% python3 -q
>>> import numpy as np
>>> np.set_printoptions(precision=3, suppress=True, linewidth=160, floatmode="fixed")
>>> def rd(a):
...     return np.round(a, 3) + 0
... 
>>> rng = np.random.default_rng(2210)
>>> data = np.array([[-8, -6], [-9, -1], [0, 3], [1, -7]]) * (rng.random((4, 2)) < 0.3)
>>> data
array([[ 0, -6],
       [ 0,  0],
       [ 0,  0],
       [ 0,  0]])
>>> left, s, Vh = np.linalg.svd(data)
>>> print(s)
[ 6.000 -0.000]
>>> B = left[:, :1] @ np.diag(s[:1]) @ Vh[:1]
>>> print(np.abs(data - B).max())
0.0
>>> print(rd(np.linalg.norm(data - B, 2)), s[1])
0.0 -0.0
>>> np.linalg.matrix_rank(B)
np.int64(1)
>>> left, s, Vh = np.linalg.svd(data)
>>> vecs = Vh[:(s > 1e-8).sum()]
>>> x = data[1] + -1 * data[0] + rng.integers(2) * np.eye(2)[1]
>>> print(x)
[0.000 6.000]
>>> np.allclose(vecs.T @ vecs @ x, x)
True
>>> print(rd(np.linalg.svd(data, compute_uv=False)))
[6.000 0.000]
>>> data.T @ data
array([[ 0,  0],
       [ 0, 36]])
>>> data @ data.T
array([[36,  0,  0,  0],
       [ 0,  0,  0,  0],
       [ 0,  0,  0,  0],
       [ 0,  0,  0,  0]])
>>> print(rd(np.linalg.norm(data, axis=0)))
[0.000 6.000]
>>> np.linalg.matrix_rank(data, rtol=0.1)
np.int64(1)
>>> np.argsort(-np.linalg.norm(data, axis=0).round(6), kind="stable")[:3]
array([1, 0])
>>> rd(np.linalg.norm(data, 2) / np.linalg.norm(data))
np.float64(1.0)
>>> rd(np.linalg.norm(data))
np.float64(6.0)
>>> np.diff(data, axis=0)
array([[0, 6],
       [0, 0],
       [0, 0]])
>>> s = 3 * 0.5 ** np.arange(3)
>>> Q, _ = np.linalg.qr(np.array([[0.9, 1.0, -0.5], [0.1, -0.2, 0.6], [0.3, -0.5, -1.0]]))
>>> X = rng.normal(size=(24, 3)) * s @ Q
>>> rd(X)
array([[ 3.194, -0.856,  2.008],
       [-0.362,  0.252, -1.814],
       [ 0.061, -0.457,  0.819],
       [ 1.053,  0.048,  0.149],
       [-3.273,  0.366,  0.591],
       [ 1.534, -1.137,  0.341],
       [ 2.797, -1.026,  0.986],
       [-0.424, -0.419,  0.036],
       [ 3.822, -0.163, -0.025],
       [-4.004,  0.659, -0.652],
       [ 0.644,  0.833,  1.128],
       [ 0.186, -0.228, -0.152],
       [ 3.237, -1.151,  1.586],
       [-6.925,  3.229,  0.728],
       [-0.527,  0.472,  0.330],
       [-1.775, -0.375, -0.135],
       [-1.449,  1.416,  2.829],
       [-0.311,  0.063, -1.062],
       [-0.539,  1.525,  1.360],
       [-0.323,  1.011,  1.171],
       [-1.415, -0.659, -0.400],
       [ 0.700,  0.314,  1.086],
       [ 0.126, -0.090,  1.413],
       [-0.163, -0.930, -1.924]])
>>> x = np.array([-9, -7, 8])
>>> (X @ x).argmax()
np.int64(13)
>>> np.linalg.norm(X @ x) <= np.linalg.norm(X, 2) * np.linalg.norm(x) + 1e-9
np.True_
>>> np.sign((X @ x).round(6))
array([-1.000, -1.000,  1.000, -1.000,  1.000, -1.000, -1.000,  1.000, -1.000,  1.000, -1.000, -1.000, -1.000,  1.000,  1.000,  1.000,  1.000, -1.000,  1.000,
        1.000,  1.000,  1.000,  1.000, -1.000])
>>> Xc = X - X.mean(axis=0)
>>> vecs = np.linalg.svd(Xc)[2][:2]
>>> B = Xc - Xc @ vecs.T @ vecs
>>> rd(np.linalg.norm(B) / np.linalg.norm(Xc))
np.float64(0.201)
>>> rd(B.std(axis=0))
array([0.170, 0.484, 0.213])
>>> rd(np.diag(vecs.T @ vecs))
array([0.906, 0.241, 0.853])
>>> np.unique(data.round(6), axis=0).shape
(2, 2)
>>> m1 = 4 * np.eye(3) + np.ones((3, 3))
>>> m1
array([[5.000, 1.000, 1.000],
       [1.000, 5.000, 1.000],
       [1.000, 1.000, 5.000]])
>>> B = np.array([[-1, 2], [2, 2], [-3, -3]])
>>> np.linalg.matrix_rank(np.vstack([m1, B.T]))
np.int64(3)
>>> np.einsum("ik,kj->ji", m1, B)
array([[ -6.000,   6.000, -14.000],
       [  9.000,   9.000, -11.000]])
>>> np.einsum("ik,kj->ij", m1, B)
array([[ -6.000,   9.000],
       [  6.000,   9.000],
       [-14.000, -11.000]])
>>> np.vstack([m1, B.T]).shape
(5, 3)
>>> np.einsum("ij,ij->i", m1, m1)
array([27.000, 27.000, 27.000])
>>> print(np.einsum("ij->j", m1))
[7.000 7.000 7.000]
>>> C = np.array([[1, 1, 3]])
>>> arr = rng.normal(size=(20, 1)) @ C + np.array([3, 1, -7])
>>> rd(arr)
array([[  3.534,   1.534,  -5.397],
       [  0.252,  -1.748, -15.245],
       [  2.466,   0.466,  -8.603],
       [  1.673,  -0.327, -10.980],
       [  1.740,  -0.260, -10.781],
       [  1.505,  -0.495, -11.485],
       [  3.408,   1.408,  -5.777],
       [  3.143,   1.143,  -6.570],
       [  5.436,   3.436,   0.307],
       [  3.018,   1.018,  -6.945],
       [  3.794,   1.794,  -4.617],
       [  3.372,   1.372,  -5.884],
       [  2.102,   0.102,  -9.695],
       [  1.435,  -0.565, -11.695],
       [  3.883,   1.883,  -4.350],
       [  2.462,   0.462,  -8.614],
       [  4.051,   2.051,  -3.847],
       [  3.017,   1.017,  -6.950],
       [  2.274,   0.274,  -9.177],
       [  2.098,   0.098,  -9.707]])
>>> # rows and columns are dependent
>>> C = arr[[6, 2]].astype(float)
>>> for _ in range(4):
...     z = np.linalg.norm(arr[:, None] - C, axis=-1).argmin(axis=1)
...     C = np.array([arr[z == j].mean(axis=0) for j in range(2)])
... 
>>> print(z)
[0 1 1 1 1 1 0 0 0 0 0 0 1 1 0 1 0 0 1 1]
>>> rd(C[1] - C[0])
array([-1.865, -1.865, -5.595])
>>> print(np.bincount(z))
[10 10]
>>> rd(C)
array([[  3.666,   1.666,  -5.003],
       [  1.801,  -0.199, -10.598]])
>>> r = np.linalg.matrix_rank(arr)
>>> r
np.int64(2)
>>> N = np.linalg.svd(arr)[2][r:].T
>>> np.linalg.matrix_rank(arr.T @ arr), np.linalg.matrix_rank(arr @ arr.T)
(np.int64(2), np.int64(2))
>>> [int(np.linalg.matrix_rank(np.delete(arr, i, axis=0))) for i in range(20)]
[2, 2, 2, 2, 2, 2, 2, 2, 2, 2, 2, 2, 2, 2, 2, 2, 2, 2, 2, 2]
>>> rd(N[:, 0] / N[np.abs(N[:, 0]).round(6).argmax(), 0])
array([-0.625,  1.000, -0.125])
>>> Xc = arr - arr.mean(axis=0)
>>> left, s, Vh = np.linalg.svd(Xc, full_matrices=False)
>>> rd(s ** 2 / (s ** 2).sum())
array([1.000, 0.000, 0.000])
>>> np.linalg.matrix_rank(Xc)
np.int64(1)
>>> (s ** 2).sum() ** 2 / (s ** 4).sum()
np.float64(1.0)
>>> rd(Xc.mean(axis=0))
array([0.000, 0.000, 0.000])
>>> print(np.abs(Vh[0]).argmax())
2
>>> (np.sign(left[:, 0]) == np.sign(left[0, 0])).astype(int)
array([1, 0, 0, 0, 0, 0, 1, 1, 1, 1, 1, 1, 0, 0, 1, 0, 1, 1, 0, 0])
>>> gram = np.cov(arr, rowvar=False)
>>> rd(arr.std(axis=0))
array([1.139, 1.139, 3.417])
>>> t3 = np.stack([arr, 4 * arr, arr[::-1]])
>>> t3.shape
(3, 20, 3)
>>> print((t3 @ arr.T).shape)
(3, 20, 20)
>>> np.linalg.matrix_rank(t3.reshape(3, -1))
np.int64(2)
>>> M = np.array([[6, 9, 4, 6], [-3, 3, -2, 2], [6, 9, 0, 0], [-3, 3, 0, 0]])
>>> B = M / np.linalg.norm(M, axis=1, keepdims=True)
>>> gram = B @ B.T
>>> np.argwhere(np.triu(np.abs(gram) > 0.95, 1))
array([], shape=(0, 2), dtype=int64)
>>> (gram - 2 * np.eye(4)).round(6).argmax(axis=1)
array([2, 3, 0, 1])
>>> rd(gram[1])
array([0.196, 1.000, 0.163, 0.832])
>>> rd(gram)
array([[1.000, 0.196, 0.832, 0.163],
       [0.196, 1.000, 0.163, 0.832],
       [0.832, 0.163, 1.000, 0.196],
       [0.163, 0.832, 0.196, 1.000]])
>>> z = rng.permutation(4)
>>> B = M[:, z] * rng.choice([-1, 1], 4)
>>> print(B)
[[ 6  9  4 -6]
 [ 2  3 -2  3]
 [ 0  9  0 -6]
 [ 0  3  0  3]]
>>> left, _, Vh = np.linalg.svd(M.T @ B)
>>> rd(left @ Vh)
array([[ 0.000,  0.000,  0.000, -1.000],
       [ 0.000,  1.000,  0.000,  0.000],
       [ 0.000,  0.000,  1.000,  0.000],
       [ 1.000,  0.000,  0.000,  0.000]])
>>> x = np.array([-1, 1, -4, 1])
>>> y = B @ x
>>> y
array([-19,  12,   3,   6])
>>> rd(np.linalg.solve(B, y + B[:, 2]))
array([-1.000,  1.000, -3.000,  1.000])
>>> rd(np.linalg.solve(B.T, B[0]))
array([1.000, 0.000, 0.000, 0.000])
>>> z = rng.permutation(4)
>>> z
array([0, 2, 1, 3])
>>> B = M[z][:, z]
>>> print(np.allclose(B, M))
False
>>> rd(np.sort(np.abs(np.linalg.eigvals(B))))
array([3.069, 3.069, 9.777, 9.777])
>>> rd(np.linalg.det(B)), rd(np.linalg.det(M[z]))
(np.float64(900.0), np.float64(-900.0))
>>> np.diag(B)
array([6, 0, 3, 0])
>>> s = 20 * 0.9 ** np.arange(3)
>>> W0 = rng.normal(size=(13, 3)) * rng.permutation(s)
>>> rd(W0)
array([[-14.158,   1.453,   3.044],
       [  4.740,  -2.006,  14.483],
       [ 10.097, -22.007,  25.188],
       [ 24.582,  26.589,  -4.977],
       [-16.963, -34.922, -20.434],
       [  4.052,  15.328, -29.773],
       [ -6.499,  11.134,   9.717],
       [  5.322,  10.573, -10.539],
       [-31.307,  23.522, -30.459],
       [  1.039,   3.919,  11.559],
       [-17.901, -13.877, -11.070],
       [-24.698,   0.896, -32.317],
       [ -5.087, -37.664, -20.441]])
>>> z = W0[:, 1] > np.median(W0[:, 1])
>>> u = W0[z].mean(axis=0) - W0[~z].mean(axis=0)
>>> ((W0 - W0.mean(axis=0)) @ u > 0).astype(int)
array([0, 0, 0, 1, 0, 1, 1, 1, 1, 1, 0, 0, 0])
>>> np.argsort(-np.abs(u).round(6), kind="stable")
array([1, 0, 2])
>>> B = np.c_[W0[:, :1] @ np.array([[1]]), np.array([-2, -2, 2, 2, 2, 0, -2, -2, 1, -2, 2, 1, 2])]
>>> rd(B)
array([[-14.158,  -2.000],
       [  4.740,  -2.000],
       [ 10.097,   2.000],
       [ 24.582,   2.000],
       [-16.963,   2.000],
       [  4.052,   0.000],
       [ -6.499,  -2.000],
       [  5.322,  -2.000],
       [-31.307,   1.000],
       [  1.039,  -2.000],
       [-17.901,   2.000],
       [-24.698,   1.000],
       [ -5.087,   2.000]])
>>> np.linalg.matrix_rank(B)
np.int64(2)
>>> rd(np.linalg.norm(B - W0 @ np.linalg.lstsq(W0, B)[0], axis=0))
array([0.000, 5.021])
>>> print(rd(np.linalg.norm(np.linalg.qr(W0)[0].T @ B, axis=0) ** 2 / ((B ** 2).sum(axis=0) + 1e-12)))
[1.000 0.400]
>>> np.linalg.matrix_rank(np.c_[W0, B])
np.int64(4)
